$ ipython --no-banner

In [1]: import numpy as np

In [2]: np.set_printoptions(precision=2, suppress=True, linewidth=200, floatmode="fixed")

In [3]: rd = lambda a: np.round(a, 2) + 0

In [4]: F = np.array([[6.0, 1.0, 1.0, 1.0],
   ...:     [1.0, 6.0, 1.0, 1.0],
   ...:     [1.0, 1.0, 6.0, 1.0],
   ...:     [1.0, 1.0, 1.0, 6.0]])

In [5]: rd(np.linalg.det(F.T))
Out[5]: np.float64(1125.0)

In [6]: rd(np.linalg.det(F[::-1]))
Out[6]: np.float64(1125.0)

In [7]: print(rd(np.linalg.det(2 * F)), rd(np.linalg.det(F)))
18000.0 1125.0

In [8]: theta = np.radians(180)

In [9]: Rm = np.eye(4)

In [10]: Rm[1, 1] = Rm[0, 0] = np.cos(theta)

In [11]: Rm[1, 0], Rm[0, 1] = -np.sin(theta), np.sin(theta)

In [12]: print(rd(Rm))
[[-1.00  0.00  0.00  0.00]
 [ 0.00 -1.00  0.00  0.00]
 [ 0.00  0.00  1.00  0.00]
 [ 0.00  0.00  0.00  1.00]]

In [13]: M2 = F @ Rm.T

In [14]: rd(np.linalg.svd(F, compute_uv=False)), rd(np.linalg.svd(M2, compute_uv=False))
Out[14]: (array([9.00, 5.00, 5.00, 5.00]), array([9.00, 5.00, 5.00, 5.00]))

In [15]: print(np.allclose(F @ F.T, M2 @ M2.T))
True

In [16]: np.abs(M2 - F).max(axis=0)
Out[16]: array([12.00, 12.00,  0.00,  0.00])

In [17]: print(rd(M2))
[[-6.00 -1.00  1.00  1.00]
 [-1.00 -6.00  1.00  1.00]
 [-1.00 -1.00  6.00  1.00]
 [-1.00 -1.00  1.00  6.00]]

In [18]: O, Rm = np.linalg.qr(M2)

In [19]: rd(O)
Out[19]: 
array([[-0.96,  0.20,  0.15, -0.12],
       [-0.16, -0.97,  0.15, -0.12],
       [-0.16, -0.11, -0.97, -0.12],
       [-0.16, -0.11, -0.08,  0.98]])

In [20]: print(rd(np.abs(np.diag(Rm))))
[6.24 5.83 5.62 5.50]

In [21]: vec = np.ones(4)

In [22]: for _ in range(5):
    ...:     vec = F @ vec
    ...:     vec /= np.linalg.norm(vec)
    ...:     print(round(vec @ F @ vec, 2))
    ...: 
9.0
9.0
9.0
9.0
9.0

In [23]: rd(np.linalg.eigvalsh(F)[-1])
Out[23]: np.float64(9.0)

In [24]: vec
Out[24]: array([0.50, 0.50, 0.50, 0.50])

In [25]: m1 = np.loadtxt("out8.csv", delimiter=",")

In [26]: print(rd(m1))
[[0.50 0.00 0.50 0.00 0.00 0.00]
 [0.25 0.25 0.00 0.25 0.00 0.25]
 [0.00 0.00 0.33 0.33 0.33 0.00]
 [0.00 0.00 0.00 1.00 0.00 0.00]
 [0.00 0.00 0.00 0.00 0.50 0.50]
 [0.00 0.00 0.00 0.50 0.00 0.50]]

In [27]: # row-stochastic, so 1 is an eigenvalue

In [28]: rd(m1 @ m1)
Out[28]: 
array([[0.25, 0.00, 0.42, 0.17, 0.17, 0.00],
       [0.19, 0.06, 0.12, 0.44, 0.00, 0.19],
       [0.00, 0.00, 0.11, 0.44, 0.28, 0.17],
       [0.00, 0.00, 0.00, 1.00, 0.00, 0.00],
       [0.00, 0.00, 0.00, 0.25, 0.25, 0.50],
       [0.00, 0.00, 0.00, 0.75, 0.00, 0.25]])

In [29]: rd(np.linalg.matrix_power(m1, 3))
Out[29]: 
array([[0.12, 0.00, 0.26, 0.31, 0.22, 0.08],
       [0.11, 0.02, 0.14, 0.59, 0.04, 0.11],
       [0.00, 0.00, 0.04, 0.56, 0.18, 0.22],
       [0.00, 0.00, 0.00, 1.00, 0.00, 0.00],
       [0.00, 0.00, 0.00, 0.50, 0.12, 0.38],
       [0.00, 0.00, 0.00, 0.88, 0.00, 0.12]])

In [30]: rd((m1 + m1.T) / 2)
Out[30]: 
array([[0.50, 0.12, 0.25, 0.00, 0.00, 0.00],
       [0.12, 0.25, 0.00, 0.12, 0.00, 0.12],
       [0.25, 0.00, 0.33, 0.17, 0.17, 0.00],
       [0.00, 0.12, 0.17, 1.00, 0.00, 0.25],
       [0.00, 0.00, 0.17, 0.00, 0.50, 0.25],
       [0.00, 0.12, 0.00, 0.25, 0.25, 0.50]])
